$ python -q
>>> import numpy as np
>>> np.set_printoptions(precision=3, suppress=True, linewidth=140)
>>> rnd = lambda a: np.round(a, 3) + 0
>>> data = np.loadtxt("data.csv", delimiter=",")
>>> rnd(data)
array([[1.   , 0.   , 0.   , 0.   ],
       [0.   , 1.   , 0.   , 0.   ],
       [0.5  , 0.   , 0.5  , 0.   ],
       [0.333, 0.333, 0.   , 0.333]])
>>> rnd(np.linalg.det(data[::-1]))
np.float64(0.167)
>>> print(rnd(np.linalg.eigvals(data).sum().real))
2.833
>>> rnd(np.einsum("ii->", data))
np.float64(2.833)
>>> r0, v = data[2], data[1]
>>> r0 @ r0
np.float64(0.5)
>>> p = (r0 @ v) / (r0 @ r0) * r0
>>> np.linalg.matrix_rank(np.outer(r0, v))
np.int64(1)
>>> rnd(np.linalg.norm(r0 + v) ** 2 + np.linalg.norm(r0 - v) ** 2)
np.float64(3.0)
>>> np.outer(r0, v)
array([[0. , 0.5, 0. , 0. ],
       [0. , 0. , 0. , 0. ],
       [0. , 0.5, 0. , 0. ],
       [0. , 0. , 0. , 0. ]])
>>> [int(np.linalg.matrix_rank(np.linalg.matrix_power(data, p))) for p in range(1, 5)]
[4, 4, 4, 4]
>>> Q, V = np.linalg.qr(data[:, :3])[0], np.linalg.qr(data[:, 3:])[0]
>>> sv = np.linalg.svd(Q.T @ V, compute_uv=False)
>>> print(rnd(np.linalg.norm(Q @ Q.T - V @ V.T, 2)))
1.0
>>> arr = np.load("block10.npy")
>>> arr
array([[ -1,   1,   0],
       [ -1,   0,   1],
       [ -1,   2,  -1],
       [  1,   2,   0],
       [  3,   1,  -2],
       [  4,  -1,  -1],
       [  2,   0,  -3],
       [  1,   1,  -5],
       [  2,  -1,  -7],
       [  3,  -2,  -7],
       [  3,   0,  -6],
       [  1,  -1,  -6],
       [  1,  -1,  -5],
       [  1,   0,  -7],
       [  2,  -2,  -6],
       [  0,   0,  -6],
       [ -2,   2,  -5],
       [ -2,   2,  -6],
       [ -4,   1,  -8],
       [ -3,   2,  -9],
       [ -5,   4, -11],
       [ -6,   6, -10],
       [ -8,   7, -11],
       [-10,   9, -12],
       [-12,   9, -14]])
>>> A2 = np.array([[0, 2, 1], [1, 2, 1], [0, 2, 0]])
>>> arr @ A2
array([[  1,   0,   0],
       [  0,   0,  -1],
       [  2,   0,   1],
       [  2,   6,   3],
       [  1,   4,   4],
       [ -1,   4,   3],
       [  0,  -2,   2],
       [  1,  -6,   2],
       [ -1, -12,   1],
       [ -2, -12,   1],
       [  0,  -6,   3],
       [ -1, -12,   0],
       [ -1, -10,   0],
       [  0, -12,   1],
       [ -2, -12,   0],
       [  0, -12,   0],
       [  2, -10,   0],
       [  2, -12,   0],
       [  1, -22,  -3],
       [  2, -20,  -1],
       [  4, -24,  -1],
       [  6, -20,   0],
       [  7, -24,  -1],
       [  9, -26,  -1],
       [  9, -34,  -3]])
>>> np.linalg.matrix_rank(arr @ A2)
np.int64(3)
>>> print(np.einsum("ik,kj->ij", arr, A2))
[[  1   0   0]
 [  0   0  -1]
 [  2   0   1]
 [  2   6   3]
 [  1   4   4]
 [ -1   4   3]
 [  0  -2   2]
 [  1  -6   2]
 [ -1 -12   1]
 [ -2 -12   1]
 [  0  -6   3]
 [ -1 -12   0]
 [ -1 -10   0]
 [  0 -12   1]
 [ -2 -12   0]
 [  0 -12   0]
 [  2 -10   0]
 [  2 -12   0]
 [  1 -22  -3]
 [  2 -20  -1]
 [  4 -24  -1]
 [  6 -20   0]
 [  7 -24  -1]
 [  9 -26  -1]
 [  9 -34  -3]]
>>> A2 @ arr
Traceback (most recent call last):
  File "<python-input-24>", line 1, in <module>
    A2 @ arr
    ~~~^~~~~
ValueError: matmul: Input operand 1 has a mismatch in its core dimension 0, with gufunc signature (n?,k),(k,m?)->(n?,m?) (size 25 is different from 3)
>>> np.linalg.matrix_rank(np.vstack([arr, A2.T]))
np.int64(3)
>>> np.einsum("ij->j", arr)
array([ -31,   41, -147])
>>> print(np.vstack([arr, A2.T]).shape)
(28, 3)
>>> np.einsum("ik,kj->ji", arr, A2)
array([[  1,   0,   2,   2,   1,  -1,   0,   1,  -1,  -2,   0,  -1,  -1,   0,  -2,   0,   2,   2,   1,   2,   4,   6,   7,   9,   9],
       [  0,   0,   0,   6,   4,   4,  -2,  -6, -12, -12,  -6, -12, -10, -12, -12, -12, -10, -12, -22, -20, -24, -20, -24, -26, -34],
       [  0,  -1,   1,   3,   4,   3,   2,   2,   1,   1,   3,   0,   0,   1,   0,   0,   0,   0,  -3,  -1,  -1,   0,  -1,  -1,  -3]])
>>> M = np.array([[0, 0, 1, 1], [0, 0, 1, 1], [1, 1, 0, 1], [1, 1, 1, 0]])
>>> hat = np.triu(np.array([[0, 5, 4, 3], [3, 1, 5, 3], [2, 5, 0, 3], [2, 0, 4, 0]]), 1) + np.eye(4)
>>> A2 = hat @ M @ np.linalg.inv(hat)
>>> rnd(np.poly(A2))
array([ 1.,  0., -5., -4.,  0.])
>>> hat @ M - M @ hat
array([[ 7.,  7.,  8.,  6.],
       [ 8.,  8.,  3.,  2.],
       [ 3., -2., -6., -6.],
       [ 0., -5., -9., -9.]])
>>> print(np.linalg.matrix_rank(A2))
3
>>> C2 = M.T @ M
>>> (M @ M.T).shape
(4, 4)
>>> np.allclose(C2, C2.T)
True
>>> C2
array([[2, 2, 1, 1],
       [2, 2, 1, 1],
       [1, 1, 3, 2],
       [1, 1, 2, 3]])
>>> np.trace(C2), (M ** 2).sum()
(np.int64(10), np.int64(10))
>>> np.diag(C2)
array([2, 2, 3, 3])
>>> rng = np.random.default_rng(92246)
>>> A2 = M + rng.integers(-2, 3, (4, 3)) @ rng.integers(-2, 3, (3, 4))
>>> A2
array([[ 6, -2,  2,  4],
       [ 0,  0,  1,  1],
       [11,  1,  6,  1],
       [ 0,  1,  0,  2]])
>>> np.abs(A2 - M).sum(axis=1)
array([12,  0, 16,  4])
>>> np.linalg.matrix_rank(A2 - M, tol=1e-8)
np.int64(3)
>>> Q, Rm = np.linalg.qr(A2)
>>> rnd(np.trace(Q @ Q.T))
np.float64(4.0)
>>> rnd(np.abs(np.diag(Rm)))
array([12.53 ,  2.448,  1.099,  3.203])
>>> Q.shape, Rm.shape
((4, 4), (4, 4))
>>> rnd(Q @ Rm)
array([[ 6., -2.,  2.,  4.],
       [ 0.,  0.,  1.,  1.],
       [11.,  1.,  6.,  1.],
       [ 0.,  1.,  0.,  2.]])
>>> M.sum(axis=0)
array([2, 2, 3, 3])
>>> print(M @ M)
[[2 2 1 1]
 [2 2 1 1]
 [1 1 3 2]
 [1 1 2 3]]
>>> L = np.diag(M.sum(axis=1)) - M
>>> L
array([[ 2,  0, -1, -1],
       [ 0,  2, -1, -1],
       [-1, -1,  3, -1],
       [-1, -1, -1,  3]])
>>> round(np.linalg.det(L[1:, 1:]))
8
>>> print(np.linalg.matrix_rank(L))
3
>>> (np.linalg.eigvalsh(L) < 1e-8).sum()
np.int64(1)
>>> m1 = np.array([[1, -1, -1, 1, -1, 1, 1, -1],
...     [1, 1, 1, 1, 1, 1, 1, 1],
...     [1, 1, -1, -1, 1, 1, -1, -1]])
>>> m1[3]
Traceback (most recent call last):
  File "<python-input-59>", line 1, in <module>
    m1[3]
    ~~^^^
IndexError: index 3 is out of bounds for axis 0 with size 3
>>> m1 - m1[0]
array([[ 0,  0,  0,  0,  0,  0,  0,  0],
       [ 0,  2,  2,  0,  2,  0,  0,  2],
       [ 0,  2,  0, -2,  2,  0, -2,  0]])
>>> rnd(m1.mean(axis=0))
array([ 1.   ,  0.333, -0.333,  0.333,  0.333,  1.   ,  0.333, -0.333])
>>> np.linalg.matrix_rank(m1)
np.int64(3)
>>> m1.shape
(3, 8)
>>> rnd(np.linalg.norm(m1))
np.float64(4.899)
>>> t3 = np.stack([m1, -3 * m1, m1[::-1]])
>>> rnd(np.linalg.norm(t3, axis=(1, 2)))
array([ 4.899, 14.697,  4.899])
>>> print(np.linalg.matrix_rank(t3))
[3 3 3]
>>> np.linalg.matrix_rank(t3.reshape(3, -1))
np.int64(2)
>>> np.einsum("bij,cij->bc", t3, t3)
array([[ 24, -72,   8],
       [-72, 216, -24],
       [  8, -24,  24]])
>>> t3.sum(axis=0)
array([[-1,  3,  1, -3,  3, -1, -3,  1],
       [-1, -1, -1, -1, -1, -1, -1, -1],
       [-1, -3,  1,  3, -3, -1,  3,  1]])
